$ python3 -q
>>> import numpy as np
>>> import numpy.linalg as la
>>> np.set_printoptions(suppress=True, linewidth=140)
>>> X = np.load("test9.npy")
>>> print(X)
[[0 1 1]
 [1 0 1]
 [1 1 0]]
>>> # symmetric, so the eigenvalues are real
>>> P = np.triu(np.array([[0, 0, 2], [0, 1, 1], [1, 0, 1]]), 1) + np.eye(3)
>>> Y = P @ X @ la.inv(P)
>>> print(round(float(la.det(Y)), 2))
2.0
>>> print(Y)
[[ 2.  3. -6.]
 [ 2.  1. -4.]
 [ 1.  1. -3.]]
>>> print(np.trace(Y), np.trace(X))
0.0 0
>>> print(P @ X - X @ P)
[[ 2.  2. -1.]
 [ 1.  1. -2.]
 [ 0.  0. -3.]]
>>> print(la.matrix_rank(Y))
3
>>> W0 = np.load("m.npy")
>>> print(W0)
[[ 1.  0.  0.  0.  0.]
 [ 4. -5.  0.  0.  0.]
 [ 0.  0.  5.  2.  3.]
 [ 0.  0.  9.  6.  9.]
 [ 0.  0.  9.  7.  4.]]
>>> # 2 groups of indices that never mix
>>> q = W0.astype(float).copy()
>>> for j in range(5):
...     q[:, j] -= q[:, :j] @ (q[:, :j].T @ q[:, j])
...     q[:, j] /= la.norm(q[:, j])
... 
>>> print(q.round(2))
[[ 0.24  0.97  0.    0.    0.  ]
 [ 0.97 -0.24  0.    0.    0.  ]
 [ 0.    0.    0.37 -0.84 -0.4 ]
 [ 0.    0.    0.66 -0.07  0.75]
 [ 0.    0.    0.66  0.54 -0.53]]
>>> evals, evecs = la.eig(W0)
>>> print(np.round(np.sort(la.eigvals(W0 @ W0)), 2))
[  1.     2.11  10.27  25.   280.62]
>>> print(np.round(W0 @ evecs[:, 0] - evals[0] * evecs[:, 0], 2) + 0)
[0. 0. 0. 0. 0.]
>>> print(np.round(np.prod(evals), 2))
390.0
>>> print(evals.round(2))
[16.75 -3.2   1.45 -5.    1.  ]
>>> print(np.round(np.sort(la.eigvals(W0.T)), 2))
[-5.   -3.2   1.    1.45 16.75]
>>> print(np.round(np.sort(la.eigvals(la.inv(W0))), 2))
[-0.31 -0.2   0.06  0.69  1.  ]
>>> Z = np.sign(np.array([[-2, -1, -1, 2], [2, 2, -2, 3], [-3, -2, 2, -1], [-2, -1, 0, -1]]))
>>> Y = (np.tril(Z, -1) + np.eye(4)) @ (np.triu(Z, 1) + np.eye(4))
>>> evals = np.array([-4, -3, 3, 4])
>>> mat = np.rint(Y * evals @ la.inv(Y)) + 0
>>> print(mat)
[[ -3.  -8.  -8.   1.]
 [  0. -16. -14.   2.]
 [  0.  18.  17.  -3.]
 [  0.  20.  14.   2.]]
>>> Uu, sig, Vt = la.svd(mat, full_matrices=False)
>>> print(sig.round(2))
[42.25  4.74  2.83  0.25]
>>> print(Uu.shape, sig.shape, Vt.shape)
(4, 4) (4,) (4, 4)
>>> print(np.round(Uu.T @ mat @ Vt.T, 2) + 0)
[[42.25  0.    0.    0.  ]
 [ 0.    4.74  0.    0.  ]
 [ 0.    0.    2.83  0.  ]
 [ 0.    0.    0.    0.25]]
>>> print(np.round(np.cumsum(sig ** 2) / np.sum(sig ** 2), 2))
[0.98 1.   1.   1.  ]
>>> print(np.round(np.abs(Vt[0]), 2))
[0.02 0.76 0.64 0.04]
>>> print(np.allclose(Uu * sig @ Vt, mat))
True
>>> print(np.round(Vt @ Vt.T, 2) + 0)
[[1. 0. 0. 0.]
 [0. 1. 0. 0.]
 [0. 0. 1. 0.]
 [0. 0. 0. 1.]]
>>> print(np.round(Uu.T @ Uu, 2) + 0)
[[1. 0. 0. 0.]
 [0. 1. 0. 0.]
 [0. 0. 1. 0.]
 [0. 0. 0. 1.]]
>>> print(round(float(np.sqrt((sig ** 2).sum())), 2), np.round(la.norm(mat), 2))
42.61 42.61
